$ python3 -q
>>> import numpy as np
>>> np.set_printoptions(precision=2, suppress=True, linewidth=100, sign=" ")
>>> def rd(a):
...     return np.round(a, 2) + 0
... 
>>> m1 = np.loadtxt("m.csv", delimiter=",")
>>> m1
array([[ 1.53, -0.51, -0.02, -0.53, -0.52,  1.52, -1.  ],
       [ 3.62, -1.23, -0.02, -1.19, -1.19,  3.61, -2.41],
       [ 6.06, -2.01, -0.01, -2.02, -2.02,  6.03, -4.06],
       [-3.85,  1.3 , -0.03,  1.31,  1.28, -3.86,  2.56],
       [ 4.64, -1.52,  0.  , -1.52, -1.6 ,  4.64, -3.09],
       [-0.46,  0.18,  0.01,  0.15,  0.16, -0.5 ,  0.32],
       [-1.75,  0.61, -0.01,  0.62,  0.6 , -1.77,  1.2 ],
       [ 1.3 , -0.42,  0.04, -0.45, -0.44,  1.31, -0.9 ],
       [ 1.48, -0.51,  0.  , -0.51, -0.5 ,  1.48, -1.02],
       [ 0.44, -0.15, -0.01, -0.19, -0.14,  0.44, -0.31],
       [ 2.9 , -0.97,  0.  , -0.97, -0.94,  2.87, -1.92],
       [ 1.31, -0.42,  0.01, -0.43, -0.44,  1.32, -0.88],
       [-2.11,  0.68, -0.01,  0.68,  0.68, -2.08,  1.42],
       [ 1.4 , -0.49,  0.02, -0.44, -0.43,  1.41, -0.92],
       [-5.42,  1.8 ,  0.  ,  1.82,  1.78, -5.44,  3.59],
       [ 1.15, -0.39, -0.02, -0.37, -0.39,  1.2 , -0.75],
       [ 5.83, -1.95,  0.  , -1.94, -1.97,  5.87, -3.9 ],
       [-3.19,  1.06,  0.  ,  1.08,  1.05, -3.17,  2.13],
       [ 2.42, -0.84,  0.  , -0.79, -0.81,  2.4 , -1.63],
       [ 1.72, -0.54, -0.03, -0.63, -0.57,  1.71, -1.13],
       [-0.18,  0.04,  0.02,  0.08,  0.08, -0.22,  0.11],
       [-5.43,  1.8 ,  0.01,  1.83,  1.78, -5.39,  3.63],
       [-2.26,  0.73,  0.  ,  0.74,  0.8 , -2.29,  1.52],
       [ 0.52, -0.16, -0.04, -0.16, -0.19,  0.53, -0.32],
       [ 0.37, -0.13,  0.  , -0.11, -0.11,  0.34, -0.26],
       [ 3.43, -1.14,  0.02, -1.09, -1.13,  3.41, -2.3 ],
       [ 3.21, -1.06,  0.02, -1.06, -1.08,  3.22, -2.12],
       [ 2.96, -1.01,  0.  , -0.99, -0.96,  2.99, -1.98],
       [ 1.91, -0.61,  0.  , -0.63, -0.64,  1.89, -1.24]])
>>> B = np.array([[6, 9], [9, 8], [7, 9], [4, 0], [9, 8], [6, 6], [0, 1]])
>>> np.linalg.matrix_rank(np.vstack([m1, B.T]))
np.int64(7)
>>> np.linalg.matrix_rank(m1 @ B)
np.int64(2)
>>> B = np.c_[m1[:, :1] @ np.array([[2]]), np.array([-2, 3, -3, 3, -2, -3, -3, 0, -2, 2, 3, -3, -1, -2, 2, 2, 1, 1, 1, 1, -3, -2, -2, 0, 2, -1, -3, -3, -2])]
>>> B
array([[  3.06,  -2.  ],
       [  7.24,   3.  ],
       [ 12.12,  -3.  ],
       [ -7.7 ,   3.  ],
       [  9.28,  -2.  ],
       [ -0.92,  -3.  ],
       [ -3.5 ,  -3.  ],
       [  2.6 ,   0.  ],
       [  2.96,  -2.  ],
       [  0.88,   2.  ],
       [  5.8 ,   3.  ],
       [  2.62,  -3.  ],
       [ -4.22,  -1.  ],
       [  2.8 ,  -2.  ],
       [-10.84,   2.  ],
       [  2.3 ,   2.  ],
       [ 11.66,   1.  ],
       [ -6.38,   1.  ],
       [  4.84,   1.  ],
       [  3.44,   1.  ],
       [ -0.36,  -3.  ],
       [-10.86,  -2.  ],
       [ -4.52,  -2.  ],
       [  1.04,   0.  ],
       [  0.74,   2.  ],
       [  6.86,  -1.  ],
       [  6.42,  -3.  ],
       [  5.92,  -3.  ],
       [  3.82,  -2.  ]])
>>> rd(np.linalg.norm(B - m1 @ np.linalg.lstsq(m1, B)[0], axis=0))
array([ 0.  ,  9.84])
>>> rd(np.linalg.lstsq(m1, B[:, 0])[0])
array([ 2.,  0.,  0.,  0.,  0.,  0.,  0.])
>>> r0, v = B[12], B[15]
>>> rd(r0 @ v)
np.float64(-11.71)
>>> rd(r0 @ r0)
np.float64(18.81)
>>> p = (r0 @ v) / (r0 @ r0) * r0
>>> rd(p)
array([ 2.63,  0.62])
>>> rd(np.linalg.norm(r0 + v) ** 2 + np.linalg.norm(r0 - v) ** 2)
np.float64(56.2)
>>> rd(v - p)
array([-0.33,  1.38])
>>> C2 = np.cov(m1, rowvar=False)
>>> rd(np.linalg.eigvalsh(C2)[::-1])
array([ 24.45,   0.  ,   0.  ,   0.  ,   0.  ,   0.  ,   0.  ])
>>> data = np.array([[1.7, 1.9, 0.1, -1.2, 0.9, 0.1, -1.2],
...     [-1.2, 1.2, -2.1, 0.0, 0.8, 0.0, 0.6],
...     [1.4, 1.5, 0.4, 1.1, -0.2, -0.8, -0.5]])
>>> rng = np.random.default_rng(10)
>>> data[2] = data[1] + 0.05 * rng.normal(size=7)
>>> rd(data)
array([[ 1.7 ,  1.9 ,  0.1 , -1.2 ,  0.9 ,  0.1 , -1.2 ],
       [-1.2 ,  1.2 , -2.1 ,  0.  ,  0.8 ,  0.  ,  0.6 ],
       [-1.26,  1.16, -2.14,  0.01,  0.79,  0.01,  0.64]])
>>> t = np.radians(180)
>>> Rm = np.eye(7)
>>> Rm[5, 5] = Rm[3, 3] = np.cos(t)
>>> Rm[5, 3], Rm[3, 5] = -np.sin(t), np.sin(t)
>>> rd(Rm)
array([[ 1.,  0.,  0.,  0.,  0.,  0.,  0.],
       [ 0.,  1.,  0.,  0.,  0.,  0.,  0.],
       [ 0.,  0.,  1.,  0.,  0.,  0.,  0.],
       [ 0.,  0.,  0., -1.,  0.,  0.,  0.],
       [ 0.,  0.,  0.,  0.,  1.,  0.,  0.],
       [ 0.,  0.,  0.,  0.,  0., -1.,  0.],
       [ 0.,  0.,  0.,  0.,  0.,  0.,  1.]])
>>> B = data @ Rm.T
>>> rd(np.linalg.svd(data, compute_uv=False)), rd(np.linalg.svd(B, compute_uv=False))
(array([ 4.1 ,  3.2 ,  0.01]), array([ 4.1 ,  3.2 ,  0.01]))
>>> rd(np.linalg.det(Rm)), np.trace(Rm)
(np.float64(1.0), np.float64(3.0))
>>> np.allclose(data @ data.T, B @ B.T)
True
>>> def softmax(z):
...     e = np.exp(z - z.max(axis=-1, keepdims=True))
...     return e / e.sum(axis=-1, keepdims=True)
... 
>>> rd(softmax(data[0]))
array([ 0.31,  0.38,  0.06,  0.02,  0.14,  0.06,  0.02])
>>> rd(softmax(data[0] + 5))
array([ 0.31,  0.38,  0.06,  0.02,  0.14,  0.06,  0.02])
>>> S = data @ data.T / np.sqrt(7)
>>> rd(softmax(S))
array([[ 0.96,  0.02,  0.02],
       [ 0.02,  0.48,  0.5 ],
       [ 0.02,  0.48,  0.5 ]])
>>> rd(softmax(S + np.triu(np.full(S.shape, -np.inf), 1)))
array([[ 1.  ,  0.  ,  0.  ],
       [ 0.04,  0.96,  0.  ],
       [ 0.02,  0.48,  0.5 ]])
>>> np.linalg.matrix_rank(data, rtol=0.1)
np.int64(2)
>>> [round(float(x), 2) for x in np.linalg.svd(data, compute_uv=False)[:3]]
[4.1, 3.2, 0.01]
>>> X = np.load("run6.npy")
>>> X
array([[ 1,  0,  1],
       [ 1,  1,  2],
       [ 0,  0,  2],
       [ 3,  2,  5]])
>>> hat = X @ np.linalg.solve(X.T @ X, X.T)
>>> rd(hat @ X[:, 1])
array([ 0.,  1.,  0.,  2.])
>>> q = X.astype(float).copy()
>>> for j in range(3):
...     q[:, j] -= q[:, :j] @ (q[:, :j].T @ q[:, j])
...     q[:, j] /= np.linalg.norm(q[:, j])
... 
>>> rd(q.T @ X)
array([[ 3.32,  2.11,  5.43],
       [ 0.  ,  0.74,  0.74],
       [ 0.  ,  0.  ,  2.  ]])
>>> np.linalg.matrix_rank(m1, rtol=0.1)
np.int64(1)
>>> [round(float(x), 2) for x in np.linalg.svd(m1, compute_uv=False)[:3]]
[27.16, 0.14, 0.13]
>>> rd(np.abs(np.linalg.svd(m1)[2][-1]))
array([ 0.36,  0.44,  0.31,  0.13,  0.42,  0.33,  0.53])
>>> r0 = np.array([-3, 0])
>>> np.cross(X[0, :3], X[1, :3])
array([-1, -1,  1])
>>> np.correlate(X[0], X[1], "full")
array([ 2,  1,  3,  1,  1])
>>> np.polyval(r0, X[0])
array([-3,  0, -3])
>>> np.convolve(X[0], r0)
array([-3,  0, -3,  0])
>>> feats = np.load("case18.npy")
>>> feats
array([[ 0, -4, -4,  0, -8],
       [ 0,  2,  2,  0,  4],
       [ 0, -1, -1,  0, -2],
       [ 0,  2,  2,  0,  4],
       [ 0,  1,  1,  0,  2],
       [ 0,  4,  4,  0,  8],
       [ 0, -3, -3,  0, -6],
       [ 0,  1,  1,  0,  2]])
>>> # row 3 repeats row 1
>>> B = feats / np.linalg.norm(feats, axis=1, keepdims=True)
>>> C2 = B @ B.T
>>> (np.abs(C2) > 0.9).astype(int)
array([[ 1,  1,  1,  1,  1,  1,  1,  1],
       [ 1,  1,  1,  1,  1,  1,  1,  1],
       [ 1,  1,  1,  1,  1,  1,  1,  1],
       [ 1,  1,  1,  1,  1,  1,  1,  1],
       [ 1,  1,  1,  1,  1,  1,  1,  1],
       [ 1,  1,  1,  1,  1,  1,  1,  1],
       [ 1,  1,  1,  1,  1,  1,  1,  1],
       [ 1,  1,  1,  1,  1,  1,  1,  1]])
>>> (C2 - 2 * np.eye(8)).round(6).argmax(axis=1)
array([ 2,  3,  0,  1,  1,  1,  0,  1])
>>> rd(C2)
array([[ 1., -1.,  1., -1., -1., -1.,  1., -1.],
       [-1.,  1., -1.,  1.,  1.,  1., -1.,  1.],
       [ 1., -1.,  1., -1., -1., -1.,  1., -1.],
       [-1.,  1., -1.,  1.,  1.,  1., -1.,  1.],
       [-1.,  1., -1.,  1.,  1.,  1., -1.,  1.],
       [-1.,  1., -1.,  1.,  1.,  1., -1.,  1.],
       [ 1., -1.,  1., -1., -1., -1.,  1., -1.],
       [-1.,  1., -1.,  1.,  1.,  1., -1.,  1.]])
>>> rd(np.linalg.norm(B, axis=1))
array([ 1.,  1.,  1.,  1.,  1.,  1.,  1.,  1.])
>>> Uu, s, Vh = np.linalg.svd(feats)
>>> np.argmax(s[:-1] / (s[1:] + 1e-6)) + 1
np.int64(1)
>>> B = Uu[:, :1] @ np.diag(s[:1]) @ Vh[:1]
>>> rd(np.linalg.norm(feats - B, 2)), rd(s[1])
(np.float64(0.0), np.float64(0.0))
>>> rd(np.abs(feats - B).max())
np.float64(0.0)
>>> rd(np.linalg.norm(feats - B) / np.linalg.norm(feats))
np.float64(0.0)
>>> np.linalg.matrix_rank(feats, rtol=0.05)
np.int64(1)
>>> rd(B)
array([[ 0., -4., -4.,  0., -8.],
       [ 0.,  2.,  2.,  0.,  4.],
       [ 0., -1., -1.,  0., -2.],
       [ 0.,  2.,  2.,  0.,  4.],
       [ 0.,  1.,  1.,  0.,  2.],
       [ 0.,  4.,  4.,  0.,  8.],
       [ 0., -3., -3.,  0., -6.],
       [ 0.,  1.,  1.,  0.,  2.]])
>>> rd(softmax(feats[1] + 5))
array([ 0.01,  0.1 ,  0.1 ,  0.01,  0.76])
>>> rd(softmax(feats).sum(axis=1))
array([ 1.,  1.,  1.,  1.,  1.,  1.,  1.,  1.])
>>> rd(softmax(10 * feats[1]))
array([ 0.,  0.,  0.,  0.,  1.])
>>> S = feats @ feats.T / np.sqrt(5)
>>> softmax(S).round(6).argmax(axis=1)
array([ 0,  5,  0,  5,  5,  5,  0,  5])
>>> rd(softmax(S + np.triu(np.full(S.shape, -np.inf), 1)))
array([[ 1.  ,  0.  ,  0.  ,  0.  ,  0.  ,  0.  ,  0.  ,  0.  ],
       [ 0.  ,  1.  ,  0.  ,  0.  ,  0.  ,  0.  ,  0.  ,  0.  ],
       [ 1.  ,  0.  ,  0.  ,  0.  ,  0.  ,  0.  ,  0.  ,  0.  ],
       [ 0.  ,  0.5 ,  0.  ,  0.5 ,  0.  ,  0.  ,  0.  ,  0.  ],
       [ 0.  ,  0.48,  0.  ,  0.48,  0.03,  0.  ,  0.  ,  0.  ],
       [ 0.  ,  0.  ,  0.  ,  0.  ,  0.  ,  1.  ,  0.  ,  0.  ],
       [ 1.  ,  0.  ,  0.  ,  0.  ,  0.  ,  0.  ,  0.  ,  0.  ],
       [ 0.  ,  0.  ,  0.  ,  0.  ,  0.  ,  0.99,  0.  ,  0.  ]])
>>> labels = rng.integers(0, 3, 4)
>>> F = (labels[:, None] == labels) * 4 + np.eye(4)
>>> F
array([[ 5.,  0.,  0.,  4.],
       [ 0.,  5.,  0.,  0.],
       [ 0.,  0.,  5.,  0.],
       [ 4.,  0.,  0.,  5.]])
>>> # symmetric
>>> r0, v = F[3], F[1]
>>> r0 @ v
np.float64(0.0)
>>> p = (r0 @ v) / (r0 @ r0) * r0
>>> rd(np.linalg.norm(r0 + v) ** 2 + np.linalg.norm(r0 - v) ** 2)
np.float64(132.0)
>>> v - p
array([ 0.,  5.,  0.,  0.])
>>> hat = np.triu(np.array([[2, 3, -1, -2], [0, -2, 0, 2], [-3, -3, -3, -3], [1, 3, 0, -1]]), 1) + np.eye(4)
>>> B = hat @ F @ np.linalg.inv(hat)
>>> hat @ F - F @ hat
array([[ -8.,   0.,   0.,   0.],
       [  8.,   0.,   0.,   0.],
       [-12.,   0.,   0.,   0.],
       [  0., -12.,   4.,   8.]])
>>> cent = np.sign(np.array([[-1, -1, -1, -1], [-2, 1, 0, -2], [-2, 1, 0, -2], [-2, 1, 3, 0]]))
>>> B = (np.tril(cent, -1) + np.eye(4)) @ (np.triu(cent, 1) + np.eye(4))
>>> evals = np.array([8, 5, 3, 2])
>>> W0 = np.rint(B * evals @ np.linalg.inv(B)) + 0
>>> W0
array([[ 11.,  -2.,  -9.,  14.],
       [ -6.,   7.,   6., -11.],
       [ -6.,   4.,   8., -10.],
       [ -6.,   4.,   6.,  -8.]])
>>> Uu, s, Vh = np.linalg.svd(W0, full_matrices=False)
>>> rd(s)
array([ 31.37,   4.91,   1.8 ,   0.87])
>>> (s > 1e-8).sum()
np.int64(4)
>>> np.einsum("ii->", W0)
np.float64(18.0)
>>> np.kron(np.eye(2, dtype=int), W0)
array([[ 11.,  -2.,  -9.,  14.,   0.,  -0.,  -0.,   0.],
       [ -6.,   7.,   6., -11.,  -0.,   0.,   0.,  -0.],
       [ -6.,   4.,   8., -10.,  -0.,   0.,   0.,  -0.],
       [ -6.,   4.,   6.,  -8.,  -0.,   0.,   0.,  -0.],
       [  0.,  -0.,  -0.,   0.,  11.,  -2.,  -9.,  14.],
       [ -0.,   0.,   0.,  -0.,  -6.,   7.,   6., -11.],
       [ -0.,   0.,   0.,  -0.,  -6.,   4.,   8., -10.],
       [ -0.,   0.,   0.,  -0.,  -6.,   4.,   6.,  -8.]])
>>> rd(np.linalg.eigvals(W0))
array([ 8.,  5.,  2.,  3.])
>>> rd(np.poly(W0))
array([   1.,  -18.,  111., -278.,  240.])
>>> arr = np.load("test16.npy")
>>> arr
array([[ -3.08, -18.23,   0.42,  -2.78],
       [ -4.98,   5.72,   0.2 ,  -4.9 ],
       [ -4.95,   5.78,   0.06,  -5.26],
       [  0.3 ,   4.49,  -0.21,  -0.04],
       [  1.38,  -7.76,   0.3 ,   1.17],
       [ -2.96, -23.8 ,  -0.62,  -2.86]])
>>> hat = arr @ np.linalg.solve(arr.T @ arr, arr.T)
>>> rd(np.trace(hat))
np.float64(4.0)
>>> rd(np.linalg.eigvalsh(hat))
array([ 0.,  0.,  1.,  1.,  1.,  1.])
>>> q, vecs = np.linalg.qr(arr[:, :3])[0], np.linalg.qr(arr[:, 3:])[0]
>>> s = np.linalg.svd(q.T @ vecs, compute_uv=False)
>>> rd(s)
array([ 1.])
>>> rd(np.degrees(np.arccos(s.clip(0, 1))))
array([ 3.55])
>>> np.count_nonzero(arr)
np.int64(24)
>>> rd(arr.sum(axis=0))
array([-14.29, -33.8 ,   0.15, -14.67])
>>> rd(np.linalg.svd(arr, compute_uv=False))
array([ 32.44,  11.47,   0.85,   0.36])
>>> rd(arr.mean(axis=0))
array([-2.38, -5.63,  0.03, -2.44])
>>> np.unravel_index(np.abs(arr).argmax(), arr.shape)
(np.int64(5), np.int64(1))
>>> rd(arr.sum(axis=1))
array([-23.67,  -3.96,  -4.37,   4.54,  -4.91, -30.24])
>>> rd(np.diff(arr, axis=0))
array([[ -1.9 ,  23.95,  -0.22,  -2.12],
       [  0.03,   0.06,  -0.14,  -0.36],
       [  5.25,  -1.29,  -0.27,   5.22],
       [  1.08, -12.25,   0.51,   1.21],
       [ -4.34, -16.04,  -0.92,  -4.03]])
>>> np.abs(arr).max()
np.float64(23.8)
>>> C2 = arr.T @ arr
>>> rd(np.diag(C2))
array([   69.55,  1045.28,     0.74,    68.96])
>>> rd(np.linalg.eigvalsh(C2)[::-1])
array([ 1052.11,   131.56,     0.72,     0.13])
>>> rd(np.linalg.svd(arr, compute_uv=False) ** 2)
array([ 1052.11,   131.56,     0.72,     0.13])
>>> (arr @ arr.T).shape
(6, 6)
